>>> import numpy as np
>>> np.set_printoptions(precision=2, suppress=True, linewidth=140)
>>> X = np.array([[4, -14, 14, 14],
...     [-14, 49, -49, -49],
...     [14, -49, 49, 49],
...     [14, -49, 49, 49]])
>>> x0 = np.array([-3, -3, 0, 2])
>>> a = np.maximum(X @ x0, 0)
>>> print(X * (a > 1e-9)[:, None])
[[  4 -14  14  14]
 [  0   0   0   0]
 [ 14 -49  49  49]
 [ 14 -49  49  49]]
>>> print(np.maximum(X @ x0, 0) - np.maximum(-X @ x0, 0))
[  58 -203  203  203]
>>> print(np.tanh(X @ x0))
[ 1. -1.  1.  1.]
>>> W0 = np.array([[-9, -2, -1, -3, -1],
...     [0, -10, 2, 2, 0],
...     [1, -1, -10, 1, 2],
...     [2, -3, -1, -5, -1],
...     [2, -3, 0, -3, -3]])
>>> w, evecs = np.linalg.eigh(X)
>>> print(np.round(evecs.T @ evecs, 2) + 0)
[[1. 0. 0. 0.]
 [0. 1. 0. 0.]
 [0. 0. 1. 0.]
 [0. 0. 0. 1.]]
>>> print(evecs @ np.diag(w) @ evecs.T)
[[  4. -14.  14.  14.]
 [-14.  49. -49. -49.]
 [ 14. -49.  49.  49.]
 [ 14. -49.  49.  49.]]
>>> print((w > 1e-8).sum(), (w < -1e-8).sum())
1 0
>>> print(w.sum(), np.trace(X))
151.0 151
>>> print(np.abs(evecs[:, -1]).round(6).argmax())
1
>>> print(w.round(2) + 0)
[  0.   0.   0. 151.]
>>> print(np.round(np.linalg.svd(X, compute_uv=False), 2) + 0)
[151.   0.   0.   0.]
>>> print(np.round(evecs.T @ X @ evecs, 2) + 0)
[[  0.   0.   0.   0.]
 [  0.   0.   0.   0.]
 [  0.   0.   0.   0.]
 [  0.   0.   0. 151.]]
>>> Y = np.linalg.inv(W0)
>>> print((np.abs(Y) > 1e-9).astype(int))
[[1 1 1 1 1]
 [1 1 1 1 1]
 [1 1 1 1 1]
 [1 1 1 1 1]
 [1 1 1 1 1]]
>>> print(np.round(np.linalg.inv(Y), 2) + 0)
[[ -9.  -2.  -1.  -3.  -1.]
 [  0. -10.   2.   2.   0.]
 [  1.  -1. -10.   1.   2.]
 [  2.  -3.  -1.  -5.  -1.]
 [  2.  -3.   0.  -3.  -3.]]
>>> print(np.round(W0 @ Y, 2) + 0)
[[1. 0. 0. 0. 0.]
 [0. 1. 0. 0. 0.]
 [0. 0. 1. 0. 0.]
 [0. 0. 0. 1. 0.]
 [0. 0. 0. 0. 1.]]
>>> print(round(np.linalg.slogdet(W0)[0], 2))
-1.0
>>> x0 = np.array([-8, -6, -9, -7, 3])
>>> rhs = W0 @ x0
>>> b, lr = np.zeros(5), 1 / np.linalg.norm(W0, 2) ** 2
>>> for i in range(8):
...     b -= lr * W0.T @ (W0 @ b - rhs)
...     if i % 2 == 0: print(i, round(np.linalg.norm(W0 @ b - rhs), 2))
... 
0 34.68
2 8.0
4 6.39
6 5.95
>>> print(b)
[-8.12 -5.82 -9.55 -5.66 -0.01]
>>> print(np.allclose(W0, W0.T))
False
>>> print(round(np.abs(np.linalg.eigvals(W0)).max(), 2))
10.85
>>> print(round(np.linalg.det(W0), 2))
-13886.0
>>> O, Rm = np.linalg.qr(W0)
>>> print(np.round(O.T @ O, 2) + 0)
[[1. 0. 0. 0. 0.]
 [0. 1. 0. 0. 0.]
 [0. 0. 1. 0. 0.]
 [0. 0. 0. 1. 0.]
 [0. 0. 0. 0. 1.]]
>>> print(round(abs(Rm[0, 0]), 2), round(float(np.linalg.norm(W0[:, 0])), 2))
9.49 9.49
>>> rng = np.random.default_rng(77)
>>> data = (rng.random((7, 7)) < 0.3) + np.eye(7)
>>> data /= data.sum(axis=1, keepdims=True)
>>> print(data)
[[0.5  0.   0.5  0.   0.   0.   0.  ]
 [0.33 0.33 0.   0.   0.   0.33 0.  ]
 [0.   0.   0.33 0.33 0.   0.33 0.  ]
 [0.   0.   0.25 0.5  0.   0.25 0.  ]
 [0.2  0.   0.2  0.2  0.2  0.2  0.  ]
 [0.33 0.   0.   0.   0.   0.67 0.  ]
 [0.2  0.   0.2  0.   0.2  0.   0.4 ]]
>>> print(np.round(np.linalg.matrix_power(data, 100), 2) + 0)
[[0.24 0.   0.24 0.16 0.   0.36 0.  ]
 [0.24 0.   0.24 0.16 0.   0.36 0.  ]
 [0.24 0.   0.24 0.16 0.   0.36 0.  ]
 [0.24 0.   0.24 0.16 0.   0.36 0.  ]
 [0.24 0.   0.24 0.16 0.   0.36 0.  ]
 [0.24 0.   0.24 0.16 0.   0.36 0.  ]
 [0.24 0.   0.24 0.16 0.   0.36 0.  ]]
>>> pr = np.eye(7)[1]
>>> for _ in range(5):
...     pr = pr @ data
...     print(pr.round(2))
... 
[0.33 0.33 0.   0.   0.   0.33 0.  ]
[0.39 0.11 0.17 0.   0.   0.33 0.  ]
[0.34 0.04 0.25 0.06 0.   0.31 0.  ]
[0.29 0.01 0.27 0.11 0.   0.32 0.  ]
[0.25 0.   0.26 0.15 0.   0.33 0.  ]
>>> F = np.load("block5.npy")
>>> print(F)
[[0 1 0 1]
 [1 0 1 1]
 [0 1 0 0]
 [1 1 0 0]]
>>> print([round(float(np.linalg.det(F[:i, :i])), 2) + 0 for i in range(1, 5)])
[0.0, -1.0, 0.0, 1.0]
>>> w, evecs = np.linalg.eigh(F)
>>> x0 = np.array([-1, 1, 0, -1])
>>> print(x0 @ F @ x0)
-2
>>> print(np.linalg.norm(F, axis=1).argmax())
1
>>> print(round(np.linalg.norm(F, 2), 2))
2.17
>>> print(round(np.linalg.norm(F) ** 2 / np.linalg.norm(F, 2) ** 2, 2))
1.7
>>> print(np.round(np.linalg.norm(F[1] - F[2]), 2))
2.0
>>> print(np.linalg.norm(F, axis=0))
[1.41 1.73 1.   1.41]
>>> w, evecs = np.linalg.eig(F)
>>> print(np.sort(np.linalg.eigvals(F.T)))
[-1.48 -1.    0.31  2.17]
>>> print(np.sort(np.linalg.eigvals(F @ F)))
[0.1  1.   2.19 4.71]
>>> print(np.sort(np.linalg.eigvals(np.linalg.inv(F))))
[-1.   -0.68  0.46  3.21]
>>> W1 = np.array([[6, -9], [-9, -2], [-1, 8], [-2, 2]])
>>> b = np.array([2, 2])
>>> act = np.maximum(F @ W1 + b, 0)
>>> print(np.linalg.matrix_rank(act))
2
>>> basis = np.array([[-8, -8, -6], [-9, -9, 0]])
>>> print(W1 @ basis)
[[ 33  33 -36]
 [ 90  90  54]
 [-64 -64   6]
 [ -2  -2  12]]
>>> print((act @ basis).round(6).argmax(axis=1))
[2 2 0 0]
>>> print(act @ basis)
[[-18 -18   0]
 [-67 -67 -30]
 [  0   0   0]
 [  0   0   0]]
>>> u = np.array([-1, -2, 1, -2, 2, 2, 0])
>>> M = -1 * np.eye(7) + np.outer(u, u)
>>> print(M)
[[ 0.  2. -1.  2. -2. -2.  0.]
 [ 2.  3. -2.  4. -4. -4.  0.]
 [-1. -2.  0. -2.  2.  2.  0.]
 [ 2.  4. -2.  3. -4. -4.  0.]
 [-2. -4.  2. -4.  3.  4.  0.]
 [-2. -4.  2. -4.  4.  3.  0.]
 [ 0.  0.  0.  0.  0.  0. -1.]]
>>> labels = rng.permutation(7)
>>> Y = M[:, labels] * rng.choice([-1, 1], 7)
>>> print(Y)
[[-2. -2.  0.  1. -0.  2. -2.]
 [-4. -4.  2.  2. -0.  4. -3.]
 [ 2.  2. -1. -0. -0. -2.  2.]
 [-3. -4.  2.  2. -0.  4. -4.]
 [ 4.  3. -2. -2. -0. -4.  4.]
 [ 4.  4. -2. -2. -0. -3.  4.]
 [-0.  0.  0. -0.  1. -0. -0.]]
>>> Uu, _, Vt = np.linalg.svd(M.T @ Y)
>>> print(np.round(Uu @ Vt, 2) + 0)
[[ 0.  0.  1.  0.  0.  0.  0.]
 [ 0.  0.  0.  0.  0.  0. -1.]
 [ 0.  0.  0. -1.  0.  0.  0.]
 [-1.  0.  0.  0.  0.  0.  0.]
 [ 0.  1.  0.  0.  0.  0.  0.]
 [ 0.  0.  0.  0.  0. -1.  0.]
 [ 0.  0.  0.  0. -1.  0.  0.]]
>>> print(labels)
[3 4 0 2 6 5 1]
